$ python3 -q
>>> import numpy as np
>>> np.set_printoptions(precision=2, suppress=True, linewidth=100, legacy="1.25")
>>> def rd(a):
...     return np.round(a, 2) + 0
... 
>>> m1 = np.load("m.npy")
>>> m1
array([[  8,  -2,   2,   4,   0,  -8,   6],
       [ -2,   9,  -3, -11,  -5,   5,  -6],
       [  2,  -3,   9,   7,  -1,   3,   6],
       [  4, -11,   7,  18,  14,  -4,   5],
       [  0,  -5,  -1,  14,  31,   0, -12],
       [ -8,   5,   3,  -4,   0,  14,  -7],
       [  6,  -6,   6,   5, -12,  -7,  15]])
>>> # equal to its transpose
>>> rank = np.linalg.matrix_rank(m1)
>>> rank
4
>>> ns = np.linalg.svd(m1)[2][rank:].T
>>> [int(np.linalg.matrix_rank(m1[:i])) for i in range(1, len(m1) + 1)]
[1, 2, 3, 4, 4, 4, 4]
>>> np.allclose(m1 @ ns, 0)
True
>>> Uu, sig = np.linalg.svd(m1)
Traceback (most recent call last):
  File "<python-input-11>", line 1, in <module>
    Uu, sig = np.linalg.svd(m1)
    ^^^^^^^
ValueError: too many values to unpack (expected 2)
>>> Uu, sig, vt = np.linalg.svd(m1, full_matrices=False)
>>> rd(np.sqrt((sig ** 2).sum())), rd(np.linalg.norm(m1))
(60.51, 60.51)
>>> rd(vt @ vt.T)
array([[1., 0., 0., 0., 0., 0., 0.],
       [0., 1., 0., 0., 0., 0., 0.],
       [0., 0., 1., 0., 0., 0., 0.],
       [0., 0., 0., 1., 0., 0., 0.],
       [0., 0., 0., 0., 1., 0., 0.],
       [0., 0., 0., 0., 0., 1., 0.],
       [0., 0., 0., 0., 0., 0., 1.]])
>>> rd(sig / sig[0])
array([1.  , 0.83, 0.37, 0.13, 0.  , 0.  , 0.  ])
>>> rd(np.cumsum(sig ** 2) / np.sum(sig ** 2))
array([0.54, 0.92, 0.99, 1.  , 1.  , 1.  , 1.  ])
>>> cent = np.array([[1, -5, -2, -4, -3], [5, -5, -5, 3, -5]])
>>> data = np.repeat(cent, 29 // 2, axis=0)
>>> rng = np.random.default_rng(132)
>>> data = data + 0.1 * rng.normal(size=data.shape)
>>> rd(data)
array([[ 1.03, -4.98, -2.17, -4.02, -2.89],
       [ 0.87, -4.94, -2.1 , -4.11, -2.92],
       [ 0.82, -5.07, -1.87, -4.05, -3.2 ],
       [ 0.88, -5.01, -1.89, -4.16, -3.  ],
       [ 1.01, -4.87, -1.95, -4.02, -3.04],
       [ 1.07, -4.99, -2.04, -4.08, -2.95],
       [ 0.95, -5.08, -1.93, -3.97, -3.09],
       [ 1.05, -4.9 , -1.98, -3.88, -3.15],
       [ 1.19, -5.  , -1.92, -4.07, -3.14],
       [ 1.06, -4.99, -1.95, -4.14, -2.93],
       [ 1.05, -5.05, -2.02, -3.91, -3.  ],
       [ 0.93, -4.91, -2.07, -4.16, -2.79],
       [ 0.91, -4.88, -1.91, -4.09, -2.91],
       [ 1.01, -5.  , -2.08, -3.92, -2.89],
       [ 4.89, -4.84, -4.94,  2.76, -5.26],
       [ 4.98, -5.05, -5.  ,  2.94, -4.9 ],
       [ 4.91, -5.05, -4.92,  2.96, -5.08],
       [ 4.97, -5.02, -5.02,  2.91, -5.01],
       [ 5.  , -5.05, -4.94,  2.93, -5.09],
       [ 5.01, -5.18, -5.03,  2.96, -5.07],
       [ 5.14, -4.97, -5.04,  2.98, -5.01],
       [ 5.11, -4.91, -5.01,  2.95, -4.94],
       [ 4.86, -4.87, -4.98,  2.96, -4.95],
       [ 5.02, -5.15, -4.79,  2.86, -5.12],
       [ 5.13, -4.95, -5.07,  2.9 , -5.03],
       [ 5.08, -5.13, -4.92,  2.89, -4.83],
       [ 5.18, -4.74, -4.9 ,  3.04, -5.1 ],
       [ 4.97, -5.  , -5.05,  3.06, -5.1 ]])
>>> lab = rng.permutation(5)
>>> M2 = data[:, lab] * rng.choice([-1, 1], 5)
>>> rd(M2)
array([[-1.03,  4.02, -2.17, -2.89,  4.98],
       [-0.87,  4.11, -2.1 , -2.92,  4.94],
       [-0.82,  4.05, -1.87, -3.2 ,  5.07],
       [-0.88,  4.16, -1.89, -3.  ,  5.01],
       [-1.01,  4.02, -1.95, -3.04,  4.87],
       [-1.07,  4.08, -2.04, -2.95,  4.99],
       [-0.95,  3.97, -1.93, -3.09,  5.08],
       [-1.05,  3.88, -1.98, -3.15,  4.9 ],
       [-1.19,  4.07, -1.92, -3.14,  5.  ],
       [-1.06,  4.14, -1.95, -2.93,  4.99],
       [-1.05,  3.91, -2.02, -3.  ,  5.05],
       [-0.93,  4.16, -2.07, -2.79,  4.91],
       [-0.91,  4.09, -1.91, -2.91,  4.88],
       [-1.01,  3.92, -2.08, -2.89,  5.  ],
       [-4.89, -2.76, -4.94, -5.26,  4.84],
       [-4.98, -2.94, -5.  , -4.9 ,  5.05],
       [-4.91, -2.96, -4.92, -5.08,  5.05],
       [-4.97, -2.91, -5.02, -5.01,  5.02],
       [-5.  , -2.93, -4.94, -5.09,  5.05],
       [-5.01, -2.96, -5.03, -5.07,  5.18],
       [-5.14, -2.98, -5.04, -5.01,  4.97],
       [-5.11, -2.95, -5.01, -4.94,  4.91],
       [-4.86, -2.96, -4.98, -4.95,  4.87],
       [-5.02, -2.86, -4.79, -5.12,  5.15],
       [-5.13, -2.9 , -5.07, -5.03,  4.95],
       [-5.08, -2.89, -4.92, -4.83,  5.13],
       [-5.18, -3.04, -4.9 , -5.1 ,  4.74],
       [-4.97, -3.06, -5.05, -5.1 ,  5.  ]])
>>> Uu, _, vt = np.linalg.svd(data.T @ M2)
>>> rd(Uu @ vt)
array([[-1.,  0.,  0.,  0.,  0.],
       [ 0.,  0.,  0.,  0., -1.],
       [ 0.,  0.,  1.,  0.,  0.],
       [ 0., -1.,  0.,  0.,  0.],
       [ 0.,  0.,  0.,  1.,  0.]])
